In [1]: import numpy as np

In [2]: from numpy import linalg as LA

In [3]: np.set_printoptions(suppress=True, linewidth=160)

In [4]: M2 = np.array([[-1, -2, 0, -2, 1, -3], [-3, 2, 1, -3, 3, -2]])

In [5]: X = np.block([[np.zeros((2, 2)), M2], [M2.T, np.zeros((6, 6))]])

In [6]: print(X)
[[ 0.  0. -1. -2.  0. -2.  1. -3.]
 [ 0.  0. -3.  2.  1. -3.  3. -2.]
 [-1. -3.  0.  0.  0.  0.  0.  0.]
 [-2.  2.  0.  0.  0.  0.  0.  0.]
 [ 0.  1.  0.  0.  0.  0.  0.  0.]
 [-2. -3.  0.  0.  0.  0.  0.  0.]
 [ 1.  3.  0.  0.  0.  0.  0.  0.]
 [-3. -2.  0.  0.  0.  0.  0.  0.]]

In [7]: C2 = X.T @ X

In [8]: print(np.diag(C2))
[19. 36. 10.  8.  1. 13. 10. 13.]

In [9]: print(np.round(LA.svd(X, compute_uv=False) ** 2, 2) + 0)
[43.88 43.88 11.12 11.12  0.    0.    0.    0.  ]

In [10]: print(np.trace(C2), (X ** 2).sum())
110.0 110.0

In [11]: print(LA.matrix_rank(C2))
4

In [12]: U, sig, VT = LA.svd(X)

In [13]: print(np.argmax(sig[:-1] / (sig[1:] + 1e-6)) + 1)
4

In [14]: print(sig.round(2) + 0)
[6.62 6.62 3.33 3.33 0.   0.   0.   0.  ]

In [15]: M2 = U[:, :4] @ np.diag(sig[:4]) @ VT[:4]

In [16]: print(round(float(np.abs(X - M2).max()), 2))
0.0

In [17]: print(round(LA.norm(X - M2) / LA.norm(X), 2))
0.0

In [18]: print(LA.matrix_rank(X, rtol=0.05))
4

In [19]: rng = np.random.default_rng(56)

In [20]: lab = rng.permutation(8)

In [21]: print(lab)
[0 7 6 4 1 3 5 2]

In [22]: M2 = X[lab][:, lab]

In [23]: print(np.diag(M2))
[0. 0. 0. 0. 0. 0. 0. 0.]

In [24]: J = np.load("mat.npy")

In [25]: print(J)
[[ 5  5  5]
 [ 5 10 10]
 [ 5 10 15]]

In [26]: ev, evecs = LA.eigh(J)

In [27]: print(np.round(evecs @ np.diag(ev) @ evecs.T, 2))
[[ 5.  5.  5.]
 [ 5. 10. 10.]
 [ 5. 10. 15.]]

In [28]: print(np.round(LA.eigvalsh(J + -2 * np.eye(3)), 2))
[-0.46  1.22 23.24]

In [29]: print(ev.sum(), np.trace(J))
30.0 30

In [30]: print(np.round(evecs.T @ J @ evecs, 2) + 0)
[[ 1.54  0.    0.  ]
 [ 0.    3.22  0.  ]
 [ 0.    0.   25.24]]

In [31]: print(np.round(LA.eigvalsh(J @ J), 2))
[  2.37  10.34 637.29]

In [32]: print(np.abs(evecs[:, -1]).round(6).argmax())
2

In [33]: print(ev.round(2))
[ 1.54  3.22 25.24]

In [34]: print(np.round(LA.svd(J, compute_uv=False), 2))
[25.24  3.22  1.54]

In [35]: print(np.round(np.abs(evecs[:, -1]), 2))
[0.33 0.59 0.74]

In [36]: low = LA.cholesky(J)

In [37]: print(np.round(np.prod(np.diag(low)) ** 2, 2), round(LA.det(J), 2))
125.0 125.0

In [38]: x = np.array([-3, 1, -1])

In [39]: target = J @ x

In [40]: print(target)
[-15 -15 -20]

In [41]: print(np.round(LA.solve(J, target), 2))
[-3.  1. -1.]

In [42]: LA.solve(J, target[:-1])
ValueError: solve1: Input operand 1 has a mismatch in its core dimension 0, with gufunc signature (m,m),(m)->(m) (size 2 is different from 3)


In [43]: print(np.round(LA.solve(J, J[:, 1]), 2))
[0. 1. 0.]

In [44]: U, sig, VT = LA.svd(J, full_matrices=False)

In [45]: print(np.round(sig / sig[0], 2))
[1.   0.13 0.06]

In [46]: print(np.allclose(U * sig @ VT, J))
True

In [47]: print(U.shape, sig.shape, VT.shape)
(3, 3) (3,) (3, 3)

In [48]: print(np.round(np.cumsum(sig ** 2) / np.sum(sig ** 2), 2))
[0.98 1.   1.  ]

In [49]: print(np.round(np.sqrt((sig ** 2).sum()), 2), round(LA.norm(J), 2))
25.5 25.5

In [50]: print(np.round(np.abs(VT[0]), 2))
[0.33 0.59 0.74]

In [51]: print(np.abs(U[:, 0]).round(6).argmax())
2

In [52]: arr = np.loadtxt("m.csv", delimiter=",")

In [53]: print(arr)
[[ -1.84   3.36   7.62  -5.92   1.59   5.92 -14.29  -8.65]
 [  2.28   0.45   9.79 -11.73   5.38   9.05 -19.53  -7.08]
 [  2.43  -1.09   3.47  -5.45   3.14   3.52  -6.85  -0.84]
 [ -9.22   8.16   2.38   6.07  -6.1   -1.4   -2.   -10.47]
 [  1.69  -0.04   5.53  -6.76   3.19   5.23 -10.94  -3.62]
 [ -3.62   5.42   9.85  -6.31   1.04   7.16 -18.1  -12.52]
 [  1.62   0.9    8.63 -10.11   4.45   8.07 -17.2   -6.73]
 [ -5.93   5.57   3.18   2.23  -3.27   0.78  -4.9   -8.67]
 [ -2.9    3.5    4.32  -1.64  -0.54   3.01  -7.71  -6.78]
 [ -3.45   3.18   2.11   0.8   -1.65   0.69  -3.5   -4.72]
 [  7.26  -3.46   9.8  -15.98   9.11  10.89 -20.76  -2.7 ]
 [ -7.22   6.06  -0.16   6.32  -5.36  -2.32   1.82  -6.42]
 [  1.04  -0.24   3.48  -4.42   2.18   3.25  -6.6   -1.89]
 [ -6.05   5.85   3.34   2.17  -3.35   0.88  -4.87  -8.58]
 [ -0.48   0.53   1.13  -0.74   0.11   0.74  -1.93  -1.22]
 [ -1.42   1.64   0.91   0.2   -0.79   0.52  -1.68  -2.39]
 [  1.42   0.98   8.84  -9.81   4.4    8.07 -17.09  -6.88]
 [ -7.02   5.92  -0.03   6.75  -5.53  -2.23   1.83  -6.66]
 [ -0.09   0.76   3.39  -3.14   1.12   2.65  -6.34  -3.17]
 [  6.54  -3.21   8.95 -14.44   8.07   9.51 -18.37  -2.25]
 [  0.08   1.49   6.49  -6.49   2.22   5.37 -12.64  -6.13]
 [ -3.52   3.69   3.22   0.16  -1.39   1.44  -5.32  -6.35]
 [  1.23   0.66   6.58  -7.6    3.21   5.94 -12.92  -5.22]
 [ -1.71   2.26   4.37  -2.86   0.36   3.16  -8.01  -5.76]
 [  1.11   0.7    6.51  -7.49   3.32   5.97 -12.89  -4.93]
 [ -1.94   2.14   2.3   -0.33  -0.65   1.1   -3.87  -3.99]
 [ -9.57   8.07   0.01   8.79  -7.22  -3.08   2.53  -8.84]
 [ -7.67   6.52   1.2    5.99  -5.3   -1.61  -0.14  -7.91]]

In [54]: cen = arr - arr.mean(axis=0)

In [55]: evecs = LA.svd(cen)[2][:2]

In [56]: M2 = cen - cen @ evecs.T @ evecs

In [57]: print(np.round(M2.std(axis=0), 2))
[0.09 0.08 0.09 0.08 0.07 0.11 0.06 0.08]

In [58]: print(np.round((cen @ evecs.T).std(axis=0), 2))
[12.1   4.39]

In [59]: print(LA.norm(M2, axis=1).round(6).argmax())
9

In [60]: print(np.round(np.diag(evecs.T @ evecs), 2))
[0.25 0.19 0.13 0.29 0.14 0.11 0.5  0.38]

In [61]: cen = (arr - arr.mean(axis=0)) / arr.std(axis=0)

In [62]: print(np.round(cen.std(axis=0), 2))
[1. 1. 1. 1. 1. 1. 1. 1.]

In [63]: coef = LA.lstsq(np.delete(cen, 4, axis=1), cen[:, 4])[0]

In [64]: print(round(1 - np.var(cen[:, 4] - np.delete(cen, 4, axis=1) @ coef), 2))
1.0

In [65]: x = np.array([7, 8, 6, 9, 8, 9, 5, 4])

In [66]: target = arr @ x

In [67]: print(np.round(LA.pinv(arr) @ arr, 2) + 0)
[[1. 0. 0. 0. 0. 0. 0. 0.]
 [0. 1. 0. 0. 0. 0. 0. 0.]
 [0. 0. 1. 0. 0. 0. 0. 0.]
 [0. 0. 0. 1. 0. 0. 0. 0.]
 [0. 0. 0. 0. 1. 0. 0. 0.]
 [0. 0. 0. 0. 0. 1. 0. 0.]
 [0. 0. 0. 0. 0. 0. 1. 0.]
 [0. 0. 0. 0. 0. 0. 0. 1.]]

In [68]: target = target + 0.05 * rng.normal(size=28)

In [69]: print(target.round(2))
[-33.59 -28.68  -0.71 -43.53 -12.81 -47.48 -25.33 -36.15 -24.04 -22.27  -5.66 -26.42  -7.53 -33.61  -6.01  -9.21 -22.56 -22.98 -14.03  -6.78 -28.56 -24.46
 -21.35 -25.18 -18.82 -16.19 -31.43 -29.64]

In [70]: coef, *_ = LA.lstsq(arr, target)

In [71]: print([round(float(LA.norm(LA.solve(arr.T @ arr + lam * np.eye(8), arr.T @ target))), 2) for lam in (0, 1, 10, 100)])
[20.43, 5.69, 2.51, 2.33]
